% python3 -q
>>> import numpy as np
>>> np.set_printoptions(precision=2, suppress=True, linewidth=200, floatmode="fixed")
>>> cent = 20 * np.array([[0.5, -0.5, 0.7, -0.3, -1.7], [-0.6, -0.6, 2.9, 1.4, 0.5]])
>>> rng = np.random.default_rng(4900)
>>> z = rng.integers(0, 2, 29)
>>> E = cent[z] + rng.normal(size=(29, 5))
>>> E
array([[ 11.02,  -8.83,  14.28,  -8.26, -34.48],
       [ 11.11,  -9.60,  15.25,  -6.51, -31.92],
       [ 10.10,  -9.40,  13.60,  -7.51, -31.84],
       [-12.89, -11.31,  58.20,  27.98,   9.41],
       [ 10.72, -10.02,  12.50,  -7.17, -32.56],
       [-12.12, -12.38,  58.49,  29.47,   9.17],
       [ 10.24, -10.21,  13.91,  -3.92, -33.39],
       [-10.65, -12.73,  57.04,  26.90,   8.35],
       [-12.43, -11.68,  58.38,  27.21,  12.09],
       [-11.91, -11.00,  56.06,  26.69,   9.86],
       [ 11.54,  -9.36,  14.89,  -4.57, -32.44],
       [-11.79, -11.99,  59.51,  27.39,   9.23],
       [-12.10, -13.23,  58.07,  28.88,   9.04],
       [-10.90, -11.21,  58.73,  26.30,   9.21],
       [ 11.28,  -9.74,  15.13,  -7.73, -32.72],
       [-11.60, -11.80,  59.08,  26.57,  10.32],
       [-12.76, -12.07,  57.35,  28.69,  10.57],
       [-13.50, -13.47,  59.42,  26.72,  10.56],
       [  8.88, -10.63,  12.78,  -6.01, -33.97],
       [-12.04, -12.07,  58.53,  27.94,   8.73],
       [-12.58, -12.06,  58.58,  26.03,   9.39],
       [  8.59,  -8.88,  13.99,  -4.29, -32.71],
       [-11.79, -12.15,  57.60,  28.88,  11.26],
       [  8.81,  -8.88,  15.23,  -4.96, -33.67],
       [-13.78, -10.82,  57.60,  26.09,  10.68],
       [ 10.99,  -9.57,  12.91,  -5.09, -35.15],
       [ 10.45,  -8.53,  14.05,  -5.78, -33.25],
       [ 11.97,  -9.10,  14.70,  -6.07, -32.34],
       [ 11.46, -10.47,  13.95,  -7.19, -34.72]])
>>> M2 = np.c_[E[:, :1] @ np.array([[0]]), np.array([9, 9, 9, 3, 0, 0, 9, 1, 3, 3, 0, 3, 1, 3, 7, 3, 1, 9, 3, 0, 2, 8, 5, 6, 7, 2, 3, 2, 6])]
>>> print(M2)
[[0.00 9.00]
 [0.00 9.00]
 [0.00 9.00]
 [0.00 3.00]
 [0.00 0.00]
 [0.00 0.00]
 [0.00 9.00]
 [0.00 1.00]
 [0.00 3.00]
 [0.00 3.00]
 [0.00 0.00]
 [0.00 3.00]
 [0.00 1.00]
 [0.00 3.00]
 [0.00 7.00]
 [0.00 3.00]
 [0.00 1.00]
 [0.00 9.00]
 [0.00 3.00]
 [0.00 0.00]
 [0.00 2.00]
 [0.00 8.00]
 [0.00 5.00]
 [0.00 6.00]
 [0.00 7.00]
 [0.00 2.00]
 [0.00 3.00]
 [0.00 2.00]
 [0.00 6.00]]
>>> np.linalg.norm(M2 - E @ np.linalg.lstsq(E, M2)[0], axis=0)
array([ 0.00, 13.23])
>>> np.linalg.matrix_rank(M2)
np.int64(1)
>>> np.linalg.matrix_rank(np.c_[E, M2])
np.int64(6)
>>> np.linalg.norm(np.linalg.qr(E)[0].T @ M2, axis=0) ** 2 / ((M2 ** 2).sum(axis=0) + 1e-12)
array([0.00, 0.77])
>>> x0 = np.array([1, -2, 0, 2, -1])
>>> rhs = E @ x0
>>> np.round(np.linalg.lstsq(E, rhs)[0], 2) + 0
array([ 1.00, -2.00,  0.00,  2.00, -1.00])
>>> np.round(np.linalg.solve(E.T @ E, E.T @ rhs), 2) + 0
array([ 1.00, -2.00,  0.00,  2.00, -1.00])
>>> rhs = rhs + 0.1 * rng.normal(size=29)
>>> rhs
array([46.63, 49.08, 45.89, 56.46, 49.03, 62.39, 56.17, 60.32, 53.41, 53.43, 53.38, 57.88, 63.25, 54.89, 48.06, 54.81, 58.16, 56.36, 52.11, 59.34, 54.25, 50.46, 58.91, 50.17, 49.44, 54.89, 49.16,
       50.50, 52.78])
>>> coef, *_ = np.linalg.lstsq(E, rhs)
>>> np.round(E.T @ (rhs - E @ coef), 2) + 0
array([0.00, 0.00, 0.00, 0.00, 0.00])
>>> [round(float(np.linalg.norm(np.linalg.solve(E.T @ E + lam * np.eye(5), E.T @ rhs))), 2) for lam in (0, 1, 10, 100)]
[3.16, 3.05, 2.48, 1.6]
>>> round(np.linalg.norm(rhs - E @ coef), 2)
np.float64(0.51)
>>> cent = E[[2, 9]].astype(float)
>>> for _ in range(7):
...     z = np.linalg.norm(E[:, None] - cent, axis=-1).argmin(axis=1)
...     cent = np.array([E[z == j].mean(axis=0) for j in range(2)])
... 
>>> z
array([0, 0, 0, 1, 0, 1, 0, 1, 1, 1, 0, 1, 1, 1, 0, 1, 1, 1, 0, 1, 1, 0, 1, 0, 1, 0, 0, 0, 0])
>>> cent[1] - cent[0]
array([-22.70,  -2.48,  44.09,  33.53,  43.08])
>>> print(np.bincount(z))
[14 15]
>>> U, sigma, Vh = np.linalg.svd(E)
>>> np.argmax(sigma[:-1] / (sigma[1:] + 1e-6)) + 1
np.int64(2)
>>> sigma
array([261.49, 145.47,   6.44,   4.58,   3.52])
>>> M2 = U[:, :2] @ np.diag(sigma[:2]) @ Vh[:2]
>>> print(round(float(np.abs(E - M2).max()), 2))
1.79
>>> np.linalg.matrix_rank(E, rtol=0.05)
np.int64(2)
>>> F = np.load("test10.npy")
>>> F
array([[ 1, -1,  1],
       [ 1,  0,  0],
       [ 1,  1,  1],
       [ 1,  2,  4],
       [ 1,  3,  9]])
>>> G = F.T @ F
>>> print(np.trace(G), (F ** 2).sum())
119 119
>>> print(G)
[[ 5  5 15]
 [ 5 15 35]
 [15 35 99]]
>>> M2 = np.array([[0, 8, 2], [9, 7, 3], [5, 6, 9]])
>>> np.linalg.matrix_rank(np.vstack([F, M2.T]))
np.int64(3)
>>> np.einsum("ik,kj->ij", F, M2)
array([[-4,  7,  8],
       [ 0,  8,  2],
       [14, 21, 14],
       [38, 46, 44],
       [72, 83, 92]])
>>> np.einsum("ij,ij->i", F, F)
array([ 3,  1,  3, 21, 91])
>>> M2.T @ F.T
array([[-4,  0, 14, 38, 72],
       [ 7,  8, 21, 46, 83],
       [ 8,  2, 14, 44, 92]])
>>> print(np.linalg.matrix_rank(F @ M2))
3
>>> X = np.loadtxt("out4.csv", delimiter=",")
>>> X
array([[ 3.78, 11.17, -1.37,  2.67, -9.62, -5.80,  7.24],
       [-2.80,  8.19, 12.21, -8.09, -1.24,  5.93,  4.75],
       [-7.08, -5.14,  8.12, 12.25,  0.27,  0.52,  4.24]])
>>> th = np.radians(72)
>>> R = np.eye(7)
>>> R[5, 5] = R[2, 2] = np.cos(th)
>>> R[5, 2], R[2, 5] = -np.sin(th), np.sin(th)
>>> print(R)
[[ 1.00  0.00  0.00  0.00  0.00  0.00  0.00]
 [ 0.00  1.00  0.00  0.00  0.00  0.00  0.00]
 [ 0.00  0.00  0.31  0.00  0.00  0.95  0.00]
 [ 0.00  0.00  0.00  1.00  0.00  0.00  0.00]
 [ 0.00  0.00  0.00  0.00  1.00  0.00  0.00]
 [ 0.00  0.00 -0.95  0.00  0.00  0.31  0.00]
 [ 0.00  0.00  0.00  0.00  0.00  0.00  1.00]]
>>> M2 = X @ R.T
>>> print(M2)
[[ 3.78 11.17 -5.94  2.67 -9.62 -0.49  7.24]
 [-2.80  8.19  9.42 -8.09 -1.24 -9.78  4.75]
 [-7.08 -5.14  3.00 12.25  0.27 -7.56  4.24]]
>>> np.allclose(np.linalg.norm(X, axis=1), np.linalg.norm(M2, axis=1))
True
>>> np.round(np.linalg.det(R), 2), round(float(np.trace(R)), 2)
(np.float64(1.0), 5.62)
>>> X.sum(axis=1)
array([ 8.07, 18.95, 13.18])
>>> np.linalg.svd(X, compute_uv=False)
array([20.00, 18.00, 16.20])
>>> np.count_nonzero(X)
np.int64(21)
>>> round(float(np.linalg.norm(X)), 2)
31.41
>>> X.shape
(3, 7)
>>> np.linalg.matrix_rank(X)
np.int64(3)
>>> round(float(np.abs(X).max()), 2)
12.25
>>> print(X.mean(axis=0))
[-2.03  4.74  6.32  2.28 -3.53  0.22  5.41]
>>> mat = np.load("layer10.npy")
>>> mat
array([[ -9.48,   7.25,   0.50,  -1.12,  -5.87,   3.30],
       [ -4.18,   4.01,   0.97,   2.51,  -5.40,   0.34],
       [  1.79,  -0.40,  -9.79,   0.22,   1.51,  -4.87],
       [ -7.88,   1.04,  -1.59,  -4.46,   2.29,   1.62],
       [ 13.22,  -3.57, -15.78,  -7.09,   9.91,  -3.18],
       [ -1.79,   0.42, -11.00,  -2.41,   2.69,  -3.88],
       [-12.89,   6.70,   9.10,  -1.30,  -6.31,   6.90],
       [  3.99,  -0.01, -11.12,  -9.81,   7.90,   1.40],
       [ 15.70,  -3.31,   1.51,  -0.31,   2.80,   1.39],
       [ 12.22,  -4.56,  -8.59,  -2.88,   7.10,  -3.00],
       [-13.30,   6.92,  10.63,   1.01,  -8.17,   6.18]])
>>> M2 = mat / np.linalg.norm(mat, axis=1, keepdims=True)
>>> G = M2 @ M2.T
>>> (np.abs(G) > 0.9).astype(int)
array([[1, 0, 0, 0, 0, 0, 0, 0, 0, 0, 0],
       [0, 1, 0, 0, 0, 0, 0, 0, 0, 0, 0],
       [0, 0, 1, 0, 0, 1, 0, 0, 0, 0, 0],
       [0, 0, 0, 1, 0, 0, 0, 0, 0, 0, 0],
       [0, 0, 0, 0, 1, 0, 0, 0, 0, 1, 1],
       [0, 0, 1, 0, 0, 1, 0, 0, 0, 0, 0],
       [0, 0, 0, 0, 0, 0, 1, 0, 0, 1, 1],
       [0, 0, 0, 0, 0, 0, 0, 1, 0, 0, 0],
       [0, 0, 0, 0, 0, 0, 0, 0, 1, 0, 0],
       [0, 0, 0, 0, 1, 0, 1, 0, 0, 1, 1],
       [0, 0, 0, 0, 1, 0, 1, 0, 0, 1, 1]])
>>> np.argwhere(np.triu(np.abs(G) > 0.95, 1))
array([[ 4,  9],
       [ 6, 10],
       [ 9, 10]])
>>> round(float(np.degrees(np.arccos(np.clip(G[1, 6], -1, 1)))), 2)
41.48
>>> G[1]
array([ 0.86,  1.00, -0.30,  0.16, -0.77, -0.23,  0.75, -0.65, -0.68, -0.84,  0.81])
>>> M2 = np.c_[mat[:, :5] @ np.array([[-2, 0, 0, 0, -1],
...     [2, 2, -2, -2, 0],
...     [-1, 0, 0, -2, -1],
...     [-1, 0, 0, 2, 2],
...     [-1, -2, -2, -2, -2]]), np.array([3, 1, 1, -3, 1, 3, -1, -1, -2, 2, 2])]
>>> M2
array([[ 39.95,  26.24,  -2.76,  -6.00,  18.48,   3.00],
       [ 18.30,  18.82,   2.78,   5.86,  19.03,   1.00],
       [  3.68,  -3.82,  -2.22,  17.80,   5.42,   1.00],
       [ 21.60,  -2.50,  -6.66, -12.40,  -4.03,  -3.00],
       [-20.62, -26.96, -12.68,   4.70, -31.44,   1.00],
       [ 15.14,  -4.54,  -6.22,  10.96,   2.59,   3.00],
       [ 37.69,  26.02,  -0.78, -21.58,  13.81,  -1.00],
       [  5.03, -15.82, -15.78, -13.16, -28.29,  -1.00],
       [-42.02, -12.22,   1.02,  -2.62, -23.43,  -2.00],
       [-29.19, -23.32,  -5.08,   6.34, -23.59,   2.00],
       [ 36.97,  30.18,   2.50, -16.74,  21.03,   2.00]])
>>> np.round(np.linalg.norm(M2 - mat @ np.linalg.lstsq(mat, M2)[0], axis=0), 2) + 0
array([0.00, 0.00, 0.00, 0.00, 0.00, 2.12])
>>> np.round(np.linalg.lstsq(mat, M2[:, 0])[0], 2) + 0
array([-2.00,  2.00, -1.00, -1.00, -1.00,  0.00])
>>> np.linalg.norm(np.linalg.qr(mat)[0].T @ M2, axis=0) ** 2 / ((M2 ** 2).sum(axis=0) + 1e-12)
array([1.00, 1.00, 1.00, 1.00, 1.00, 0.90])
>>> np.linalg.matrix_rank(np.c_[mat, M2])
np.int64(7)
>>> np.linalg.matrix_rank(M2)
np.int64(6)
>>> round(np.linalg.norm(M2) ** 2 / np.linalg.norm(M2, 2) ** 2, 2)
np.float64(1.25)
>>> np.round(np.linalg.norm(M2[7], 1), 2), round(np.linalg.norm(M2[7], np.inf), 2)
(np.float64(79.08), np.float64(28.29))
>>> print(round(float(M2[7] @ M2[4]), 2))
1349.46
>>> round(float(np.linalg.norm(M2, 2)), 2)
124.57
>>> np.linalg.norm(M2, axis=0)
array([92.17, 65.90, 23.38, 40.61, 65.45,  6.63])
>>> round(np.linalg.norm(M2, 1), 2), round(float(np.linalg.norm(M2, np.inf)), 2)
(np.float64(270.19), 109.42)
>>> Q, V = np.linalg.qr(mat[:, :1])[0], np.linalg.qr(mat[:, 1:])[0]
>>> sigma = np.linalg.svd(Q.T @ V, compute_uv=False)
>>> print(np.degrees(np.arccos(sigma.clip(0, 1))))
[1.06]
>>> sigma
array([1.00])
>>> (sigma > 0.9).sum()
np.int64(1)
>>> hat = mat @ np.linalg.solve(mat.T @ mat, mat.T)
>>> np.diag(hat)
array([0.61, 0.67, 0.39, 0.75, 0.50, 0.45, 0.33, 0.56, 0.68, 0.33, 0.74])
>>> np.round(np.linalg.eigvalsh(hat), 2) + 0
array([0.00, 0.00, 0.00, 0.00, 0.00, 1.00, 1.00, 1.00, 1.00, 1.00, 1.00])
>>> np.allclose(hat @ hat, hat)
True
>>> A = np.load("data.npy")
>>> A
array([[-1.98,  0.00, -2.00, -3.00],
       [ 1.00,  1.02,  2.00,  1.00],
       [-1.00,  2.00, -0.98,  0.00],
       [-2.00,  0.00, -2.00, -2.98]])
>>> x0 = np.array([-5, 0, -1, 3])
>>> rhs = A @ x0
>>> rhs
array([ 2.90, -4.00,  5.98,  3.06])
>>> np.round(np.linalg.solve(A, A[:, 3]), 2) + 0
array([0.00, 0.00, 0.00, 1.00])
>>> np.round(np.linalg.solve(A, rhs), 2) + 0
array([-5.00,  0.00, -1.00,  3.00])
>>> W1 = np.array([[6, -9], [9, 5], [1, -3], [9, -8]])
>>> coef = np.array([0, 1])
>>> H = np.maximum(A @ W1 + coef, 0)
>>> H
array([[ 0.00, 48.82],
       [26.18,  0.00],
       [11.02, 22.94],
       [ 0.00, 48.84]])
>>> (H > 0).mean(axis=0)
array([0.50, 0.75])
>>> (H > 0).astype(int)
array([[0, 1],
       [1, 0],
       [1, 1],
       [0, 1]])
>>> cent = np.array([[0, 1, 1], [3, 2, 3]])
>>> (H @ cent).round(6).argmax(axis=1)
array([0, 1, 2, 0])
>>> W1 @ cent
array([[-27, -12, -21],
       [ 15,  19,  24],
       [ -9,  -5,  -8],
       [-24,  -7, -15]])
>>> H @ cent
array([[146.46,  97.64, 146.46],
       [  0.00,  26.18,  26.18],
       [ 68.82,  56.90,  79.84],
       [146.52,  97.68, 146.52]])
>>> arr = np.load("mat.npy")
>>> arr
array([[-0.71, -0.71,  0.00],
       [ 0.71, -0.71,  0.00],
       [ 0.00,  0.00,  1.00]])
>>> np.sort(np.linalg.eigvals(arr).real)
array([-0.71, -0.71,  1.00])
>>> np.flatnonzero(np.linalg.matrix_power((arr != 0) + (arr.T != 0) + np.eye(3), 3)[2])
array([2])
>>> np.round(np.linalg.det(arr), 2)
np.float64(1.0)
>>> x0 = np.array([0, 2, 0])
>>> print(round(np.linalg.norm(x0), 2), np.round(np.linalg.norm(arr @ x0), 2))
2.0 2.0
>>> round(np.linalg.det(arr), 2)
np.float64(1.0)
>>> 3 - np.linalg.matrix_rank(arr - np.eye(3), tol=1e-8)
np.int64(1)
>>> np.round(arr.T @ (arr @ x0), 2) + 0
array([0.00, 2.00, 0.00])
>>> np.linalg.inv(arr)
array([[-0.71,  0.71,  0.00],
       [-0.71, -0.71, -0.00],
       [ 0.00,  0.00,  1.00]])
>>> [p for p in range(1, 25) if np.allclose(np.linalg.matrix_power(arr, p), np.eye(3))]
[8, 16, 24]
>>> np.sort(np.abs(np.degrees(np.angle(np.linalg.eigvals(arr)))))
array([  0.00, 135.00, 135.00])
